$ python -q
>>> import numpy as np
>>> np.set_printoptions(suppress=True, linewidth=140)
>>> K = np.array([[1, 3, 3, 3, 1, 0, 2, 3, 3, -1],
...     [2, 1, 1, -2, -2, 0, -2, -1, -1, 1],
...     [1, -3, 3, 3, -2, -2, 3, -2, 3, -1],
...     [-2, 2, 3, -3, 1, -2, -3, 3, 0, -2],
...     [3, -3, -2, 1, 3, 3, 0, 0, 0, -1],
...     [1, 1, 3, -1, -1, 3, -1, 0, 0, 3],
...     [-2, -3, -1, 0, -3, 0, -3, 2, -1, 1],
...     [-3, 0, 2, -2, 2, 0, -2, 1, 3, 2],
...     [1, -3, 1, 3, 0, -1, -3, -1, -2, -2]])
>>> K[0] = K[2]
>>> K
array([[ 1, -3,  3,  3, -2, -2,  3, -2,  3, -1],
       [ 2,  1,  1, -2, -2,  0, -2, -1, -1,  1],
       [ 1, -3,  3,  3, -2, -2,  3, -2,  3, -1],
       [-2,  2,  3, -3,  1, -2, -3,  3,  0, -2],
       [ 3, -3, -2,  1,  3,  3,  0,  0,  0, -1],
       [ 1,  1,  3, -1, -1,  3, -1,  0,  0,  3],
       [-2, -3, -1,  0, -3,  0, -3,  2, -1,  1],
       [-3,  0,  2, -2,  2,  0, -2,  1,  3,  2],
       [ 1, -3,  1,  3,  0, -1, -3, -1, -2, -2]])
>>> # rows 0 and 2 are equal
>>> r = np.linalg.matrix_rank(K)
>>> r
np.int64(8)
>>> ns = np.linalg.svd(K)[2][r:].T
>>> [int(np.linalg.matrix_rank(np.delete(K, i, axis=0))) for i in range(9)]
[8, 7, 8, 7, 7, 7, 7, 7, 7]
>>> np.allclose(K @ ns, 0)
True
>>> np.linalg.matrix_rank(K.T @ K), np.linalg.matrix_rank(K @ K.T)
(np.int64(8), np.int64(8))
>>> [int(np.linalg.matrix_rank(K[:i])) for i in range(1, len(K) + 1)]
[1, 2, 2, 3, 4, 5, 6, 7, 8]
>>> out = K / np.sqrt((K ** 2).mean(axis=1, keepdims=True))
>>> out[8].round(2)
array([ 0.51, -1.52,  0.51,  1.52,  0.  , -0.51, -1.52, -0.51, -1.01, -1.01])
>>> Uu, sig, vt = np.linalg.svd(K)
>>> np.argmax(sig[:-1] / (sig[1:] + 1e-6)) + 1
np.int64(8)
>>> sig.round(2) + 0
array([11.89,  8.71,  7.33,  6.37,  5.64,  5.19,  2.59,  2.23,  0.  ])
>>> out = Uu[:, :8] @ np.diag(sig[:8]) @ vt[:8]
>>> round(float(np.linalg.norm(K - out) / np.linalg.norm(K)), 2)
0.0
>>> round(np.abs(K - out).max(), 2)
np.float64(0.0)
>>> round(float(np.linalg.norm(K - out, 2)), 2), np.round(sig[8], 2)
(0.0, np.float64(0.0))
>>> np.round(np.linalg.norm(K, 2) / np.linalg.norm(K), 2)
np.float64(0.61)
>>> np.linalg.cond(K) > 100
np.True_
>>> np.argsort(-np.linalg.norm(K, axis=0).round(6), kind="stable")[:3]
array([6, 1, 2])
>>> out = np.array([[1, 3],
...     [2, 3],
...     [3, 0],
...     [0, 3],
...     [3, 0],
...     [3, 1],
...     [0, 0],
...     [2, 3],
...     [3, 0],
...     [3, 3]])
>>> np.einsum("ik,kj->ij", K, out)
array([[ -6,  -8],
       [ -1,   3],
       [ -6,  -8],
       [  8,  -8],
       [  6,   3],
       [ 27,  15],
       [-16,  -6],
       [ 26,  -6],
       [-19,  -7]])
>>> np.linalg.matrix_rank(K @ out)
np.int64(2)
>>> out.T @ K.T
array([[ -6,  -1,  -6,   8,   6,  27, -16,  26, -19],
       [ -8,   3,  -8,  -8,   3,  15,  -6,  -6,  -7]])
>>> K @ out
array([[ -6,  -8],
       [ -1,   3],
       [ -6,  -8],
       [  8,  -8],
       [  6,   3],
       [ 27,  15],
       [-16,  -6],
       [ 26,  -6],
       [-19,  -7]])
>>> J = np.loadtxt("run16.csv", delimiter=",")
>>> J
array([[ -2.,  -1.,   0.,   1.,   2.,   3.,   4.,   5.,   6.,   7.,   8.,   9.,  10.],
       [ 11.,  12.,  13.,  14.,  15.,  16.,  17.,  18.,  19.,  20.,  21.,  22.,  23.],
       [ 24.,  25.,  26.,  27.,  28.,  29.,  30.,  31.,  32.,  33.,  34.,  35.,  36.],
       [ 37.,  38.,  39.,  40.,  41.,  42.,  43.,  44.,  45.,  46.,  47.,  48.,  49.],
       [ 50.,  51.,  52.,  53.,  54.,  55.,  56.,  57.,  58.,  59.,  60.,  61.,  62.],
       [ 63.,  64.,  65.,  66.,  67.,  68.,  69.,  70.,  71.,  72.,  73.,  74.,  75.],
       [ 76.,  77.,  78.,  79.,  80.,  81.,  82.,  83.,  84.,  85.,  86.,  87.,  88.],
       [ 89.,  90.,  91.,  92.,  93.,  94.,  95.,  96.,  97.,  98.,  99., 100., 101.],
       [102., 103., 104., 105., 106., 107., 108., 109., 110., 111., 112., 113., 114.],
       [115., 116., 117., 118., 119., 120., 121., 122., 123., 124., 125., 126., 127.],
       [128., 129., 130., 131., 132., 133., 134., 135., 136., 137., 138., 139., 140.]])
>>> out = J / np.sqrt((J ** 2).mean(axis=1, keepdims=True))
>>> J - J.mean(axis=1, keepdims=True)
array([[-6., -5., -4., -3., -2., -1.,  0.,  1.,  2.,  3.,  4.,  5.,  6.],
       [-6., -5., -4., -3., -2., -1.,  0.,  1.,  2.,  3.,  4.,  5.,  6.],
       [-6., -5., -4., -3., -2., -1.,  0.,  1.,  2.,  3.,  4.,  5.,  6.],
       [-6., -5., -4., -3., -2., -1.,  0.,  1.,  2.,  3.,  4.,  5.,  6.],
       [-6., -5., -4., -3., -2., -1.,  0.,  1.,  2.,  3.,  4.,  5.,  6.],
       [-6., -5., -4., -3., -2., -1.,  0.,  1.,  2.,  3.,  4.,  5.,  6.],
       [-6., -5., -4., -3., -2., -1.,  0.,  1.,  2.,  3.,  4.,  5.,  6.],
       [-6., -5., -4., -3., -2., -1.,  0.,  1.,  2.,  3.,  4.,  5.,  6.],
       [-6., -5., -4., -3., -2., -1.,  0.,  1.,  2.,  3.,  4.,  5.,  6.],
       [-6., -5., -4., -3., -2., -1.,  0.,  1.,  2.,  3.,  4.,  5.,  6.],
       [-6., -5., -4., -3., -2., -1.,  0.,  1.,  2.,  3.,  4.,  5.,  6.]])
>>> out[8].round(2)
array([0.94, 0.95, 0.96, 0.97, 0.98, 0.99, 1.  , 1.01, 1.02, 1.03, 1.04, 1.05, 1.05])
>>> np.round(np.linalg.norm(out, axis=1), 2)
array([3.61, 3.61, 3.61, 3.61, 3.61, 3.61, 3.61, 3.61, 3.61, 3.61, 3.61])
>>> np.linalg.matrix_rank(out) == np.linalg.matrix_rank(J)
np.True_
>>> np.linalg.matrix_rank(J, rtol=0.1)
np.int64(1)
>>> round(np.linalg.norm(J, 2) / np.linalg.norm(J), 2)
np.float64(1.0)
>>> [round(float(x), 2) for x in np.linalg.svd(J, compute_uv=False)[:3]]
[961.23, 22.88, 0.0]
>>> np.linalg.cond(J) > 100
np.True_
>>> np.argsort(-np.linalg.norm(J, axis=0).round(6), kind="stable")[:3]
array([12, 11, 10])
>>> x0 = np.array([3, 3, -3, 0, -2, -1, 1, -2, 0, 1, 3, 2, 3])
>>> (J * x0).sum(axis=1)
array([  57.,  161.,  265.,  369.,  473.,  577.,  681.,  785.,  889.,  993., 1097.])
>>> J @ x0
array([  57.,  161.,  265.,  369.,  473.,  577.,  681.,  785.,  889.,  993., 1097.])
>>> np.linalg.norm(J @ x0) <= np.linalg.norm(J, 2) * np.linalg.norm(x0) + 1e-9
np.True_
>>> out = J / np.linalg.norm(J, axis=1, keepdims=True)
>>> G = out @ out.T
>>> np.argwhere(np.triu(np.abs(G) > 0.95, 1))
array([[ 1,  2],
       [ 1,  3],
       [ 1,  4],
       [ 1,  5],
       [ 1,  6],
       [ 1,  7],
       [ 1,  8],
       [ 1,  9],
       [ 1, 10],
       [ 2,  3],
       [ 2,  4],
       [ 2,  5],
       [ 2,  6],
       [ 2,  7],
       [ 2,  8],
       [ 2,  9],
       [ 2, 10],
       [ 3,  4],
       [ 3,  5],
       [ 3,  6],
       [ 3,  7],
       [ 3,  8],
       [ 3,  9],
       [ 3, 10],
       [ 4,  5],
       [ 4,  6],
       [ 4,  7],
       [ 4,  8],
       [ 4,  9],
       [ 4, 10],
       [ 5,  6],
       [ 5,  7],
       [ 5,  8],
       [ 5,  9],
       [ 5, 10],
       [ 6,  7],
       [ 6,  8],
       [ 6,  9],
       [ 6, 10],
       [ 7,  8],
       [ 7,  9],
       [ 7, 10],
       [ 8,  9],
       [ 8, 10],
       [ 9, 10]])
>>> (np.abs(G) > 0.9).astype(int)
array([[1, 0, 0, 0, 0, 0, 0, 0, 0, 0, 0],
       [0, 1, 1, 1, 1, 1, 1, 1, 1, 1, 1],
       [0, 1, 1, 1, 1, 1, 1, 1, 1, 1, 1],
       [0, 1, 1, 1, 1, 1, 1, 1, 1, 1, 1],
       [0, 1, 1, 1, 1, 1, 1, 1, 1, 1, 1],
       [0, 1, 1, 1, 1, 1, 1, 1, 1, 1, 1],
       [0, 1, 1, 1, 1, 1, 1, 1, 1, 1, 1],
       [0, 1, 1, 1, 1, 1, 1, 1, 1, 1, 1],
       [0, 1, 1, 1, 1, 1, 1, 1, 1, 1, 1],
       [0, 1, 1, 1, 1, 1, 1, 1, 1, 1, 1],
       [0, 1, 1, 1, 1, 1, 1, 1, 1, 1, 1]])
>>> np.round(np.linalg.norm(out, axis=1), 2)
array([1., 1., 1., 1., 1., 1., 1., 1., 1., 1., 1.])
>>> round(float(np.degrees(np.arccos(np.clip(G[8, 0], -1, 1)))), 2)
41.1
>>> G.round(2)
array([[1.  , 0.86, 0.81, 0.79, 0.77, 0.77, 0.76, 0.76, 0.75, 0.75, 0.75],
       [0.86, 1.  , 1.  , 0.99, 0.99, 0.99, 0.99, 0.98, 0.98, 0.98, 0.98],
       [0.81, 1.  , 1.  , 1.  , 1.  , 1.  , 1.  , 1.  , 1.  , 1.  , 1.  ],
       [0.79, 0.99, 1.  , 1.  , 1.  , 1.  , 1.  , 1.  , 1.  , 1.  , 1.  ],
       [0.77, 0.99, 1.  , 1.  , 1.  , 1.  , 1.  , 1.  , 1.  , 1.  , 1.  ],
       [0.77, 0.99, 1.  , 1.  , 1.  , 1.  , 1.  , 1.  , 1.  , 1.  , 1.  ],
       [0.76, 0.99, 1.  , 1.  , 1.  , 1.  , 1.  , 1.  , 1.  , 1.  , 1.  ],
       [0.76, 0.98, 1.  , 1.  , 1.  , 1.  , 1.  , 1.  , 1.  , 1.  , 1.  ],
       [0.75, 0.98, 1.  , 1.  , 1.  , 1.  , 1.  , 1.  , 1.  , 1.  , 1.  ],
       [0.75, 0.98, 1.  , 1.  , 1.  , 1.  , 1.  , 1.  , 1.  , 1.  , 1.  ],
       [0.75, 0.98, 1.  , 1.  , 1.  , 1.  , 1.  , 1.  , 1.  , 1.  , 1.  ]])
